In [1]: import numpy as np

In [2]: np.set_printoptions(precision=2, suppress=True, linewidth=160)

In [3]: tidy = lambda a: np.round(a, 2) + 0

In [4]: q, _ = np.linalg.qr(np.array([[1.3, -1.1, 0.3], [-1.3, -0.7, 0.1], [-0.3, 3.3, 0.4]]))

In [5]: feats = q[:, :3]

In [6]: tidy(feats)
Out[6]: 
array([[-0.7 , -0.15,  0.7 ],
       [ 0.7 , -0.37,  0.62],
       [ 0.16,  0.92,  0.36]])

In [7]: Uu, sig = np.linalg.svd(feats)
---------------------------------------------------------------------------
ValueError                                Traceback (most recent call last)
Cell In[7], line 1
----> 1 Uu, sig = np.linalg.svd(feats)

ValueError: too many values to unpack (expected 2)

In [8]: Uu, sig, VT = np.linalg.svd(feats, full_matrices=False)

In [9]: np.allclose(Uu * sig @ VT, feats)
Out[9]: True

In [10]: tidy(np.sqrt((sig ** 2).sum())), tidy(np.linalg.norm(feats))
Out[10]: (np.float64(1.73), np.float64(1.73))

In [11]: print(tidy(Uu.T @ feats @ VT.T))
[[1. 0. 0.]
 [0. 1. 0.]
 [0. 0. 1.]]

In [12]: print(sig)
[1. 1. 1.]

In [13]: tidy(Uu.T @ Uu)
Out[13]: 
array([[1., 0., 0.],
       [0., 1., 0.],
       [0., 0., 1.]])

In [14]: Uu.shape, sig.shape, VT.shape
Out[14]: ((3, 3), (3,), (3, 3))

In [15]: f = np.array([0, 1, 1])

In [16]: B = feats + np.outer(f, np.eye(3)[2])

In [17]: tidy(np.linalg.det(B) / np.linalg.det(feats)), tidy(1 + np.linalg.solve(feats, f)[2])
Out[17]: (np.float64(1.98), np.float64(1.98))

In [18]: np.linalg.matrix_rank(B - feats)
Out[18]: np.int64(1)
